% python3 -q
>>> import numpy as np
>>> np.set_printoptions(precision=4, suppress=True, linewidth=120, floatmode="fixed")
>>> rd = lambda a: np.round(a, 4) + 0
>>> E = np.load("block8.npy")
>>> E
array([[-1.4339,  0.7000, -0.3000, -1.7000,  1.0000, -0.7000, -2.3000, -1.0000],
       [-1.2013,  0.6000,  0.2000, -1.4000,  0.5000,  0.4000, -1.1000,  0.0000],
       [-0.4685,  0.2000, -1.2000,  0.7000,  0.5000,  0.1000, -0.7000, -1.0000],
       [-0.6013,  0.3000,  0.9000,  0.6000, -3.3000, -0.4000,  1.5000,  0.0000],
       [ 1.0006, -0.5000,  0.3000,  0.4000,  0.8000, -0.5000, -0.4000,  0.5000],
       [ 2.6393, -1.3000,  0.7000,  0.9000, -0.1000, -0.9000, -0.9000,  0.8000],
       [ 1.9830, -1.0000,  0.8000, -0.4000, -0.5000,  0.1000,  1.5000,  0.3000],
       [ 0.8801, -0.4000,  0.8000,  0.3000, -0.7000,  0.7000,  0.6000, -1.1000],
       [ 0.8014, -0.4000,  0.4000,  0.2000,  0.2000, -1.3000,  1.4000, -1.0000],
       [ 1.9840, -1.0000, -0.6000, -1.2000,  0.4000, -0.8000,  0.8000, -0.5000],
       [-3.0487,  1.5000,  0.1000, -2.3000,  1.6000, -0.1000, -0.3000, -0.4000],
       [-1.9664,  1.0000,  0.2000, -0.1000, -0.5000, -2.4000,  0.4000, -2.7000],
       [-2.0545,  1.0000,  0.7000,  0.0000,  0.6000,  0.4000,  0.9000, -1.0000],
       [-1.9583,  1.0000,  0.0000, -0.4000,  0.3000,  0.5000,  0.3000, -2.0000],
       [ 3.2669, -1.6000,  0.1000, -0.4000,  3.1000,  0.0000,  0.6000, -0.9000],
       [-1.6007,  0.8000,  1.0000, -0.9000, -0.6000, -0.8000, -0.5000, -0.6000],
       [-0.8609,  0.4000,  0.3000,  1.0000,  0.8000,  1.1000, -0.2000, -1.2000],
       [-1.4213,  0.7000,  0.3000,  1.1000, -0.8000, -0.1000,  1.0000,  0.1000],
       [ 1.7808, -0.9000,  0.6000,  1.3000, -0.6000,  1.4000, -1.1000, -1.0000],
       [ 3.7941, -1.9000, -0.7000,  1.1000,  0.2000,  0.7000, -0.3000,  0.8000],
       [ 1.8347, -0.9000,  0.0000,  0.6000,  0.4000,  1.9000,  0.8000,  0.7000],
       [-2.6329,  1.3000,  0.3000, -0.7000, -0.7000,  0.5000, -0.3000, -0.5000],
       [-0.5331,  0.3000, -1.2000, -0.5000,  0.9000,  1.7000, -1.6000, -0.7000],
       [-2.2267,  1.1000, -1.6000,  0.7000,  0.8000,  0.2000, -1.3000, -1.2000],
       [-1.7547,  0.9000,  2.2000,  0.5000,  0.7000,  1.8000,  0.3000, -1.0000],
       [ 0.9566, -0.5000, -1.0000,  0.2000, -0.3000, -1.6000,  0.3000, -0.3000],
       [-1.2071,  0.6000,  1.5000, -1.3000,  1.6000,  2.5000, -0.1000, -0.3000],
       [-1.3936,  0.7000,  0.0000,  0.9000, -0.2000, -0.8000,  0.7000,  1.3000],
       [-0.0216,  0.0000,  0.3000,  0.7000,  0.4000,  0.1000,  0.3000,  0.1000],
       [-3.0619,  1.5000,  1.1000, -1.1000,  2.2000,  0.6000, -0.1000, -1.1000],
       [-3.5908,  1.8000, -1.4000, -0.2000, -1.0000, -1.2000,  0.3000,  0.4000],
       [ 1.8930, -0.9000, -0.2000,  0.1000,  0.9000, -0.5000,  0.3000,  0.3000],
       [ 0.1974, -0.1000,  0.9000, -1.6000,  0.9000,  1.3000, -0.5000, -0.6000],
       [-1.2538,  0.6000, -0.7000,  1.4000,  1.6000, -0.6000, -0.1000,  0.6000],
       [-0.6043,  0.3000, -0.7000, -1.9000, -0.5000, -1.6000,  0.7000,  0.5000],
       [-2.2665,  1.1000,  0.0000,  1.2000, -1.2000,  0.5000,  1.3000, -1.2000],
       [-3.6529,  1.8000,  1.1000, -1.4000, -0.2000, -0.5000, -0.3000,  1.2000],
       [ 3.9241, -1.9000, -0.7000,  0.1000,  0.4000,  0.4000, -0.4000, -2.1000],
       [-2.7578,  1.4000, -0.4000,  0.7000, -0.5000,  1.8000,  1.2000,  0.4000],
       [ 1.4610, -0.7000, -0.4000,  0.0000, -0.1000, -0.3000, -0.1000,  1.5000]])
>>> out = np.c_[E[:, :1] @ np.array([[-4]]), np.array([4, 1, -2, -3, 1, 3, -4, 4, -1, 0, 4, -3, -4, 3, 4, 1, 3, -2, -1, 0, 0, -5, 4, 5, 4, -4, -5, 5, -2, 5, -2, -1, 5, 4, -5, -4, 0, 5, 3, 2])]
>>> out
array([[  5.7356,   4.0000],
       [  4.8052,   1.0000],
       [  1.8740,  -2.0000],
       [  2.4052,  -3.0000],
       [ -4.0024,   1.0000],
       [-10.5572,   3.0000],
       [ -7.9320,  -4.0000],
       [ -3.5204,   4.0000],
       [ -3.2056,  -1.0000],
       [ -7.9360,   0.0000],
       [ 12.1948,   4.0000],
       [  7.8656,  -3.0000],
       [  8.2180,  -4.0000],
       [  7.8332,   3.0000],
       [-13.0676,   4.0000],
       [  6.4028,   1.0000],
       [  3.4436,   3.0000],
       [  5.6852,  -2.0000],
       [ -7.1232,  -1.0000],
       [-15.1764,   0.0000],
       [ -7.3388,   0.0000],
       [ 10.5316,  -5.0000],
       [  2.1324,   4.0000],
       [  8.9068,   5.0000],
       [  7.0188,   4.0000],
       [ -3.8264,  -4.0000],
       [  4.8284,  -5.0000],
       [  5.5744,   5.0000],
       [  0.0864,  -2.0000],
       [ 12.2476,   5.0000],
       [ 14.3632,  -2.0000],
       [ -7.5720,  -1.0000],
       [ -0.7896,   5.0000],
       [  5.0152,   4.0000],
       [  2.4172,  -5.0000],
       [  9.0660,  -4.0000],
       [ 14.6116,   0.0000],
       [-15.6964,   5.0000],
       [ 11.0312,   3.0000],
       [ -5.8440,   2.0000]])
>>> rd(np.linalg.lstsq(E, out[:, 0])[0])
array([-4.0000,  0.0000,  0.0000,  0.0000,  0.0000,  0.0000,  0.0000,  0.0000])
>>> print(np.linalg.matrix_rank(out))
2
